% python3 -q
>>> import numpy as np
>>> import numpy.linalg as la
>>> np.set_printoptions(precision=3, suppress=True, linewidth=120, floatmode="fixed")
>>> rd = lambda a: np.round(a, 3) + 0
>>> m1 = np.load("m.npy")
>>> m1
array([[0, 0, 1, 1, 0, 0, 0],
       [0, 0, 0, 1, 0, 0, 0],
       [1, 0, 0, 1, 0, 0, 0],
       [1, 1, 1, 0, 0, 0, 0],
       [0, 0, 0, 0, 0, 1, 1],
       [0, 0, 0, 0, 1, 0, 1],
       [0, 0, 0, 0, 1, 1, 0]])
>>> theta = np.radians(15)
>>> r_ = np.eye(7)
>>> r_[1, 1] = r_[0, 0] = np.cos(theta)
>>> r_[1, 0], r_[0, 1] = -np.sin(theta), np.sin(theta)
>>> rd(r_)
array([[ 0.966,  0.259,  0.000,  0.000,  0.000,  0.000,  0.000],
       [-0.259,  0.966,  0.000,  0.000,  0.000,  0.000,  0.000],
       [ 0.000,  0.000,  1.000,  0.000,  0.000,  0.000,  0.000],
       [ 0.000,  0.000,  0.000,  1.000,  0.000,  0.000,  0.000],
       [ 0.000,  0.000,  0.000,  0.000,  1.000,  0.000,  0.000],
       [ 0.000,  0.000,  0.000,  0.000,  0.000,  1.000,  0.000],
       [ 0.000,  0.000,  0.000,  0.000,  0.000,  0.000,  1.000]])
>>> out = m1 @ r_.T
>>> rd(np.abs(out - m1).max(axis=0))
array([0.225, 0.293, 0.000, 0.000, 0.000, 0.000, 0.000])
>>> rd(la.det(r_)), rd(np.trace(r_))
(np.float64(1.0), np.float64(6.932))
>>> np.allclose(m1 @ m1.T, out @ out.T)
True
>>> rd(out)
array([[ 0.000,  0.000,  1.000,  1.000,  0.000,  0.000,  0.000],
       [ 0.000,  0.000,  0.000,  1.000,  0.000,  0.000,  0.000],
       [ 0.966, -0.259,  0.000,  1.000,  0.000,  0.000,  0.000],
       [ 1.225,  0.707,  1.000,  0.000,  0.000,  0.000,  0.000],
       [ 0.000,  0.000,  0.000,  0.000,  0.000,  1.000,  1.000],
       [ 0.000,  0.000,  0.000,  0.000,  1.000,  0.000,  1.000],
       [ 0.000,  0.000,  0.000,  0.000,  1.000,  1.000,  0.000]])
>>> np.allclose(la.norm(m1, axis=1), la.norm(out, axis=1))
True
